In [1]: import numpy as np

In [2]: from numpy import linalg as LA

In [3]: np.set_printoptions(suppress=True, linewidth=120)

In [4]: rng = np.random.default_rng(3206)

In [5]: t = rng.uniform(0, 2 * np.pi, 10)

In [6]: O, _ = LA.qr(np.array([[-0.7, -1.7], [1.0, 0.7], [1.6, 0.8], [-1.5, 0.2]]))

In [7]: F = 20 * np.c_[np.cos(t), np.sin(t)] @ O.T

In [8]: F.round(2)
Out[8]: 
array([[-14.8 ,   8.05,  10.46,  -2.6 ],
       [ 12.18,  -8.46, -11.89,   6.23],
       [ 15.02,  -1.13,   1.96, -13.01],
       [ 14.88,  -8.03, -10.4 ,   2.48],
       [ 16.42,  -2.63,  -0.36, -11.11],
       [ 13.03,  -8.39, -11.53,   5.19],
       [ 15.46,  -1.56,   1.31, -12.52],
       [-13.55,   8.32,  11.27,  -4.5 ],
       [ -7.91,  -3.51,  -8.36,  15.98],
       [  6.46,  -8.11, -12.78,  11.37]])

In [9]: Uu, sigma, Vh = LA.svd(F)

In [10]: sigma.round(2) + 0
Out[10]: array([50.51, 38.06,  0.  ,  0.  ])

In [11]: A2 = Uu[:, :2] @ np.diag(sigma[:2]) @ Vh[:2]

In [12]: round(float(LA.norm(F - A2) / LA.norm(F)), 2)
Out[12]: 0.0

In [13]: LA.matrix_rank(A2)
Out[13]: np.int64(2)

In [14]: round(float(LA.norm(F - A2, 2)), 2), np.round(sigma[2], 2)
Out[14]: (0.0, np.float64(0.0))

In [15]: round(float(np.abs(F - A2).max()), 2)
Out[15]: 0.0

In [16]: LA.matrix_rank(F, rtol=0.05)
Out[16]: np.int64(2)

In [17]: A2 = np.array([[2, 2, 4], [2, 4, 1], [2, 1, 5], [1, 1, 2]])

In [18]: LA.matrix_rank(F @ A2)
Out[18]: np.int64(2)

In [19]: Xc = F - F.mean(axis=0)

In [20]: Uu, sigma, Vh = LA.svd(Xc, full_matrices=False)

In [21]: np.searchsorted(np.cumsum(sigma ** 2) / (sigma ** 2).sum(), 0.9) + 1
Out[21]: np.int64(2)

In [22]: np.round(Vh[0] * np.sign(Vh[0, np.abs(Vh[0]).argmax()]), 2)
Out[22]: array([ 0.73, -0.4 , -0.53,  0.14])

In [23]: dist = LA.norm(F[:, None] - F[None], axis=-1)

In [24]: np.flatnonzero(dist[6] < dist.mean() / 2)
Out[24]: array([2, 4, 6])

In [25]: dist.mean(axis=1).argmax()
Out[25]: np.int64(0)

In [26]: dist[:5, :5].round(2)
Out[26]: 
array([[ 0.  , 39.72, 33.97, 40.  , 35.75],
       [39.72,  0.  , 24.98,  4.88, 22.04],
       [33.97, 24.98,  0.  , 20.98,  3.63],
       [40.  ,  4.88, 20.98,  0.  , 17.8 ],
       [35.75, 22.04,  3.63, 17.8 ,  0.  ]])

In [27]: dist[6].round(2)
Out[27]: array([34.5 , 24.17,  1.02, 20.11,  2.62, 23.05,  0.  , 33.21, 38.15, 29.89])

In [28]: G = np.cov(F, rowvar=False)

In [29]: np.round(LA.eigvalsh(G)[::-1], 2) + 0
Out[29]: array([231.17, 159.47,   0.  ,   0.  ])

In [30]: np.round(np.corrcoef(F.T), 2)
Out[30]: 
array([[ 1.  , -0.72, -0.53, -0.28],
       [-0.72,  1.  ,  0.97, -0.46],
       [-0.53,  0.97,  1.  , -0.67],
       [-0.28, -0.46, -0.67,  1.  ]])

In [31]: np.argsort(-F.std(axis=0).round(6), kind="stable")
Out[31]: array([0, 3, 2, 1])

In [32]: np.round(np.polyfit(F[:, 0], F[:, 2], 1), 2)
Out[32]: array([-0.38, -0.84])

In [33]: G.shape
Out[33]: (4, 4)

In [34]: np.argwhere(np.triu(np.abs(np.corrcoef(F.T)) > 0.8, 1))
Out[34]: array([[1, 2]])

In [35]: G.round(2)
Out[35]: 
array([[161.5 , -58.55, -61.8 , -36.69],
       [-58.55,  40.5 ,  56.81, -29.55],
       [-61.8 ,  56.81,  85.06, -62.45],
       [-36.69, -29.55, -62.45, 103.58]])
